$ python3 -q
>>> import numpy as np
>>> np.set_printoptions(suppress=True, linewidth=200)
>>> W0 = np.loadtxt("test13.csv", delimiter=",")
>>> W0
array([[4., 2., 0., 0.],
       [2., 5., 0., 0.],
       [0., 0., 4., 2.],
       [0., 0., 2., 5.]])
>>> f, r1 = W0[1], W0[2]
>>> f @ r1
np.float64(0.0)
>>> p = (f @ r1) / (f @ f) * f
>>> round(float(np.linalg.norm(f + r1) ** 2 + np.linalg.norm(f - r1) ** 2), 2)
98.0
>>> p
array([0., 0., 0., 0.])
>>> np.outer(f, r1)
array([[ 0.,  0.,  8.,  4.],
       [ 0.,  0., 20., 10.],
       [ 0.,  0.,  0.,  0.],
       [ 0.,  0.,  0.,  0.]])
>>> m1 = np.loadtxt("run17.csv", delimiter=",")
>>> m1
array([[ 0.,  2.,  3.,  0.,  3.,  3.,  3.],
       [ 0.,  0.,  2.,  0., -1.,  0.,  1.],
       [ 0.,  0.,  0.,  0.,  0., -3.,  0.],
       [ 0.,  0.,  0.,  0., -1., -3., -2.],
       [ 0.,  0.,  0.,  0.,  0., -2.,  1.],
       [ 0.,  0.,  0.,  0.,  0.,  0., -2.],
       [ 0.,  0.,  0.,  0.,  0.,  0.,  0.]])
>>> # looks like rank 5
>>> np.argsort(-np.linalg.norm(m1, axis=0).round(6), kind="stable")[:3]
array([5, 6, 2])
>>> np.linalg.matrix_rank(m1, rtol=0.1)
np.int64(4)
>>> [round(float(x), 2) for x in np.linalg.svd(m1, compute_uv=False)[:3]]
[7.41, 3.72, 2.21]
>>> np.linalg.cond(m1) > 100
np.True_
>>> round(float(np.linalg.norm(m1, 2) / np.linalg.norm(m1)), 2)
0.84
>>> U, s, VT = np.linalg.svd(m1)
>>> np.argmax(s[:-1] / (s[1:] + 1e-6)) + 1
np.int64(5)
>>> other = U[:, :5] @ np.diag(s[:5]) @ VT[:5]
>>> other.round(2) + 0
array([[ 0.,  2.,  3.,  0.,  3.,  3.,  3.],
       [ 0.,  0.,  2.,  0., -1.,  0.,  1.],
       [ 0.,  0.,  0.,  0.,  0., -3.,  0.],
       [ 0.,  0.,  0.,  0., -1., -3., -2.],
       [ 0.,  0.,  0.,  0.,  0., -2.,  1.],
       [ 0.,  0.,  0.,  0.,  0.,  0., -2.],
       [ 0.,  0.,  0.,  0.,  0.,  0.,  0.]])
>>> np.linalg.matrix_rank(m1, rtol=0.05)
np.int64(4)
>>> np.round(np.linalg.norm(m1 - other, 2), 2), np.round(s[5], 2)
(np.float64(0.0), np.float64(0.0))
>>> np.round(np.linalg.norm(m1 - other) / np.linalg.norm(m1), 2)
np.float64(0.0)
>>> rk = np.linalg.matrix_rank(m1)
>>> rk
np.int64(5)
>>> ns = np.linalg.svd(m1)[2][rk:].T
>>> [int(np.linalg.matrix_rank(m1[:, :j + 1])) for j in range(7)]
[0, 1, 2, 2, 3, 4, 5]
>>> ns.shape
(7, 2)
>>> np.allclose(m1 @ ns, 0)
True
>>> np.round(m1 @ ns, 2) + 0
array([[0., 0.],
       [0., 0.],
       [0., 0.],
       [0., 0.],
       [0., 0.],
       [0., 0.],
       [0., 0.]])
>>> np.round(ns @ ns.T, 2) + 0
array([[1., 0., 0., 0., 0., 0., 0.],
       [0., 0., 0., 0., 0., 0., 0.],
       [0., 0., 0., 0., 0., 0., 0.],
       [0., 0., 0., 1., 0., 0., 0.],
       [0., 0., 0., 0., 0., 0., 0.],
       [0., 0., 0., 0., 0., 0., 0.],
       [0., 0., 0., 0., 0., 0., 0.]])
>>> [int(np.linalg.matrix_rank(m1[:i])) for i in range(1, len(m1) + 1)]
[1, 2, 3, 4, 5, 5, 5]
>>> U, s = np.linalg.svd(m1)
Traceback (most recent call last):
  File "<python-input-34>", line 1, in <module>
    U, s = np.linalg.svd(m1)
    ^^^^
ValueError: too many values to unpack (expected 2)
>>> U, s, VT = np.linalg.svd(m1, full_matrices=False)
>>> np.allclose(U * s @ VT, m1)
True
>>> np.round(U.T @ m1 @ VT.T, 2) + 0
array([[7.41, 0.  , 0.  , 0.  , 0.  , 0.  , 0.  ],
       [0.  , 3.72, 0.  , 0.  , 0.  , 0.  , 0.  ],
       [0.  , 0.  , 2.21, 0.  , 0.  , 0.  , 0.  ],
       [0.  , 0.  , 0.  , 2.08, 0.  , 0.  , 0.  ],
       [0.  , 0.  , 0.  , 0.  , 0.25, 0.  , 0.  ],
       [0.  , 0.  , 0.  , 0.  , 0.  , 0.  , 0.  ],
       [0.  , 0.  , 0.  , 0.  , 0.  , 0.  , 0.  ]])
>>> U.shape, s.shape, VT.shape
((7, 7), (7,), (7, 7))
>>> np.round(np.abs(VT[0]), 2)
array([0.  , 0.22, 0.37, 0.  , 0.38, 0.65, 0.49])
>>> np.round(VT @ VT.T, 2) + 0
array([[1., 0., 0., 0., 0., 0., 0.],
       [0., 1., 0., 0., 0., 0., 0.],
       [0., 0., 1., 0., 0., 0., 0.],
       [0., 0., 0., 1., 0., 0., 0.],
       [0., 0., 0., 0., 1., 0., 0.],
       [0., 0., 0., 0., 0., 1., 0.],
       [0., 0., 0., 0., 0., 0., 1.]])
>>> feats = np.load("data.npy")
>>> feats.round(2) + 0
array([[ 0.77, -0.07, -0.18, -0.09,  0.1 , -0.07, -0.32, -0.11],
       [-0.07,  0.78,  0.1 , -0.17,  0.02,  0.3 , -0.19,  0.01],
       [-0.18,  0.1 ,  0.1 ,  0.15,  0.  ,  0.1 ,  0.03, -0.12],
       [-0.09, -0.17,  0.15,  0.49,  0.03,  0.1 ,  0.02, -0.42],
       [ 0.1 ,  0.02,  0.  ,  0.03,  0.02,  0.02, -0.06, -0.06],
       [-0.07,  0.3 ,  0.1 ,  0.1 ,  0.02,  0.18, -0.08, -0.15],
       [-0.32, -0.19,  0.03,  0.02, -0.06, -0.08,  0.21,  0.12],
       [-0.11,  0.01, -0.12, -0.42, -0.06, -0.15,  0.12,  0.46]])
>>> U, s, VT = np.linalg.svd(feats)
>>> np.argmax(s[:-1] / (s[1:] + 1e-6)) + 1
np.int64(3)
>>> other = U[:, :3] @ np.diag(s[:3]) @ VT[:3]
>>> round(float(np.abs(feats - other).max()), 2)
0.0
>>> round(float(np.linalg.norm(feats - other, 2)), 2), round(float(s[3]), 2)
(0.0, 0.0)
>>> mat = np.load("x.npy")
>>> mat
array([[ 3,  0,  0,  0,  0,  0,  0,  0],
       [ 3,  3,  0,  0,  0,  0,  0,  0],
       [-1,  1, -3,  0,  0,  0,  0,  0],
       [-3, -3,  2, -3,  0,  0,  0,  0],
       [-3, -2,  2,  3, -2,  0,  0,  0],
       [-1, -3,  0,  3, -3,  1,  0,  0],
       [ 1, -1, -1,  2, -2,  2,  2,  0],
       [ 2, -3, -2,  2,  0,  3,  0, -2]])
>>> x0 = np.array([3, 2, -1, 1, 2, 3, -3, 0])
>>> y = mat @ x0
>>> y
array([  9,  15,   2, -20, -16,  -9,   0,  13])
>>> np.round(np.linalg.solve(mat, y + mat[:, 4]), 2) + 0
array([ 3.,  2., -1.,  1.,  3.,  3., -3.,  0.])
>>> np.round(np.linalg.solve(mat, y), 2) + 0
array([ 3.,  2., -1.,  1.,  2.,  3., -3.,  0.])
>>> np.round(np.linalg.solve(mat, mat[:, 6]), 2)
array([ 0.,  0., -0., -0., -0.,  0.,  1., -0.])
>>> np.round(np.linalg.solve(mat.T, mat[2]), 2)
array([ 0.,  0.,  1., -0., -0.,  0.,  0., -0.])
>>> np.abs(mat).max()
np.int64(3)
>>> mat.sum(axis=0)
array([ 1, -8, -2,  7, -7,  6,  2, -2])
>>> round(np.linalg.norm(mat), 2)
np.float64(13.45)
>>> np.linalg.rank(mat)
Traceback (most recent call last):
  File "<python-input-60>", line 1, in <module>
    np.linalg.rank(mat)
    ^^^^^^^^^^^^^^
AttributeError: module 'numpy.linalg' has no attribute 'rank'
>>> np.linalg.matrix_rank(mat)
np.int64(8)
>>> np.round(mat.mean(axis=0), 2)
array([ 0.12, -1.  , -0.25,  0.88, -0.88,  0.75,  0.25, -0.25])
>>> mat - mat[0]
array([[ 0,  0,  0,  0,  0,  0,  0,  0],
       [ 0,  3,  0,  0,  0,  0,  0,  0],
       [-4,  1, -3,  0,  0,  0,  0,  0],
       [-6, -3,  2, -3,  0,  0,  0,  0],
       [-6, -2,  2,  3, -2,  0,  0,  0],
       [-4, -3,  0,  3, -3,  1,  0,  0],
       [-2, -1, -1,  2, -2,  2,  2,  0],
       [-1, -3, -2,  2,  0,  3,  0, -2]])
>>> M = np.loadtxt("out19.csv", delimiter=",")
>>> M
array([[ 2.,  0.,  0.,  0.],
       [ 0.,  0.,  7.,  0.],
       [ 0., -5.,  0.,  0.],
       [ 0.,  0.,  0.,  5.]])
>>> # splits into 3 blocks
>>> rng = np.random.default_rng(2623)
>>> lab = rng.permutation(4)
>>> other = M[:, lab] * rng.choice([-1, 1], 4)
>>> other
array([[ 0.,  0., -2., -0.],
       [ 7.,  0., -0., -0.],
       [ 0., -5., -0., -0.],
       [ 0.,  0., -0., -5.]])
>>> U, _, VT = np.linalg.svd(M.T @ other)
>>> np.round(U @ VT, 2) + 0
array([[ 0.,  0., -1.,  0.],
       [ 0.,  1.,  0.,  0.],
       [ 1.,  0.,  0.,  0.],
       [ 0.,  0.,  0., -1.]])
